$ ipython --no-banner

In [1]: import numpy as np

In [2]: from numpy import linalg as LA

In [3]: np.set_printoptions(suppress=True, linewidth=160)

In [4]: def rnd(a):
   ...:     return np.round(a, 1) + 0
   ...: 

In [5]: J = np.array([[0, -4, -12, 0], [0, -3, -9, 0], [0, 2, 6, 0]])

In [6]: J
Out[6]: 
array([[  0,  -4, -12,   0],
       [  0,  -3,  -9,   0],
       [  0,   2,   6,   0]])

In [7]: np.abs(np.diag(LA.qr(J)[1])) > 1e-9
Out[7]: array([False,  True, False])

In [8]: np.allclose(J[:-1].T @ LA.lstsq(J[:-1].T, J[-1])[0], J[-1])
Out[8]: True

In [9]: rnd(J @ LA.pinv(J) @ J)
Out[9]: 
array([[  0.,  -4., -12.,   0.],
       [  0.,  -3.,  -9.,   0.],
       [  0.,   2.,   6.,   0.]])

In [10]: rank = LA.matrix_rank(J)

In [11]: rank
Out[11]: np.int64(1)

In [12]: null = LA.svd(J)[2][rank:].T

In [13]: [int(LA.matrix_rank(J[:, :j + 1])) for j in range(4)]
Out[13]: [0, 1, 1, 1]

In [14]: LA.matrix_rank(J.T @ J), LA.matrix_rank(J @ J.T)
Out[14]: (np.int64(1), np.int64(1))

In [15]: def softmax(z):
    ...:     e = np.exp(z - z.max(axis=-1, keepdims=True))
    ...:     return e / e.sum(axis=-1, keepdims=True)
    ...: 

In [16]: rnd(softmax(10 * J[1]))
Out[16]: array([0.5, 0. , 0. , 0.5])

In [17]: rnd(softmax(J[1]))
Out[17]: array([0.5, 0. , 0. , 0.5])

In [18]: softmax(J).sum(axis=1)
Out[18]: array([1., 1., 1.])

In [19]: att = J @ J.T / np.sqrt(4)

In [20]: softmax(att).round(6).argmax(axis=1)
Out[20]: array([0, 0, 2])

In [21]: rnd(softmax(att))
Out[21]: 
array([[1., 0., 0.],
       [1., 0., 0.],
       [0., 0., 1.]])

In [22]: J.reshape(2, -1)
Out[22]: 
array([[  0,  -4, -12,   0,   0,  -3],
       [ -9,   0,   0,   2,   6,   0]])

In [23]: T = J.reshape(3, 2, -1)

In [24]: np.einsum("ihd,ihd->ih", T, T)
Out[24]: 
array([[ 16, 144],
       [  9,  81],
       [  4,  36]])

In [25]: rng = np.random.default_rng(27028)

In [26]: t = np.sort(rng.uniform(-2, 2, 21))

In [27]: feats = np.c_[t, t ** 2, t ** 3] @ np.array([[3, 2, -3], [-3, 2, -3], [0, -1, 0]])

In [28]: rnd(feats)
Out[28]: 
array([[-13.5,   7. ,  -3.4],
       [-13. ,   6.5,  -3.2],
       [-12.2,   5.7,  -2.7],
       [ -8.9,   2.9,  -1.1],
       [ -8.7,   2.8,  -1.1],
       [ -4.4,   0.2,   0.5],
       [ -3.8,   0. ,   0.6],
       [ -3.3,  -0.2,   0.7],
       [ -2.9,  -0.3,   0.7],
       [ -0.5,  -0.3,   0.4],
       [ -0.2,  -0.1,   0.2],
       [ -0.2,  -0.1,   0.2],
       [  0.4,   0.3,  -0.5],
       [  0.7,   1.5,  -2.4],
       [ -1. ,   3.7,  -8.6],
       [ -1.3,   3.8,  -9.2],
       [ -1.3,   3.8,  -9.2],
       [ -1.9,   4. , -10.5],
       [ -2.9,   4.2, -12.4],
       [ -3.2,   4.3, -13.1],
       [ -6. ,   4. , -18. ]])

In [29]: Z = feats[[20, 16]].astype(float)

In [30]: for _ in range(5):
    ...:     z = LA.norm(feats[:, None] - Z, axis=-1).argmin(axis=1)
    ...:     Z = np.array([feats[z == j].mean(axis=0) for j in range(2)])
    ...: 

In [31]: z
Out[31]: array([1, 1, 1, 1, 1, 1, 1, 1, 1, 1, 1, 1, 1, 1, 0, 0, 0, 0, 0, 0, 0])

In [32]: np.bincount(z)
Out[32]: array([ 7, 14])

In [33]: print(np.abs(Z[1] - Z[0]).argmax())
2

In [34]: proj = feats @ LA.solve(feats.T @ feats, feats.T)

In [35]: np.allclose(proj @ proj, proj)
Out[35]: True

In [36]: other = np.array([[2, 2, 2], [1, 2, 2], [2, 1, 0]])

In [37]: print(np.vstack([feats, other.T]).shape)
(24, 3)

In [38]: rnd(np.einsum("ij->j", feats))
Out[38]: array([-87.9,  53.9, -92.1])

In [39]: z = feats[:, 0] > np.median(feats[:, 0])

In [40]: r0 = feats[z].mean(axis=0) - feats[~z].mean(axis=0)

In [41]: ((feats - feats.mean(axis=0)) @ r0 > 0).astype(int)
Out[41]: array([0, 0, 0, 0, 0, 0, 0, 1, 1, 1, 1, 1, 1, 1, 1, 1, 1, 1, 1, 1, 1])

In [42]: print(z.astype(int))
[0 0 0 0 0 0 0 0 0 1 1 1 1 1 1 1 1 1 1 0 0]

In [43]: rnd((((feats - feats.mean(axis=0)) @ r0 > 0) == z).mean())
Out[43]: np.float64(0.8)

In [44]: E = np.array([[0, 1, -2, -2], [2, 3, 0, 0], [-3, 1, 2, -2], [1, -3, -1, 2]])

In [45]: print(E)
[[ 0  1 -2 -2]
 [ 2  3  0  0]
 [-3  1  2 -2]
 [ 1 -3 -1  2]]

In [46]: vec = np.array([0, -3, -1, 0])

In [47]: E @ vec
Out[47]: array([-1, -9, -5, 10])

In [48]: E * vec
Out[48]: 
array([[ 0, -3,  2,  0],
       [ 0, -9,  0,  0],
       [ 0, -3, -2,  0],
       [ 0,  9,  1,  0]])

In [49]: E @ np.eye(4)[1]
Out[49]: array([ 1.,  3.,  1., -3.])

In [50]: (E @ vec).argmax()
Out[50]: np.int64(3)

In [51]: Uu, s, VT = LA.svd(E)

In [52]: print(np.argmax(s[:-1] / (s[1:] + 1e-6)) + 1)
3

In [53]: rnd(s)
Out[53]: array([5.5, 4.2, 2.7, 0. ])

In [54]: other = Uu[:, :3] @ np.diag(s[:3]) @ VT[:3]

In [55]: LA.matrix_rank(other)
Out[55]: np.int64(3)

In [56]: rnd(other)
Out[56]: 
array([[ 0.,  1., -2., -2.],
       [ 2.,  3.,  0.,  0.],
       [-3.,  1.,  2., -2.],
       [ 1., -3., -1.,  2.]])

In [57]: LA.matrix_rank(E, rtol=0.05)
Out[57]: np.int64(3)

In [58]: rnd(np.abs(E - other).max())
Out[58]: np.float64(0.0)

In [59]: (E + E.T) / 2
Out[59]: 
array([[ 0. ,  1.5, -2.5, -0.5],
       [ 1.5,  3. ,  0.5, -1.5],
       [-2.5,  0.5,  2. , -1.5],
       [-0.5, -1.5, -1.5,  2. ]])

In [60]: (E - E.T) / 2
Out[60]: 
array([[ 0. , -0.5,  0.5, -1.5],
       [ 0.5,  0. , -0.5,  1.5],
       [-0.5,  0.5,  0. , -0.5],
       [ 1.5, -1.5,  0.5,  0. ]])

In [61]: rnd(np.abs(LA.eigvals(E)).max())
Out[61]: np.float64(4.0)

In [62]: np.allclose(E, E.T)
Out[62]: False

In [63]: np.trace(E)
Out[63]: np.int64(7)
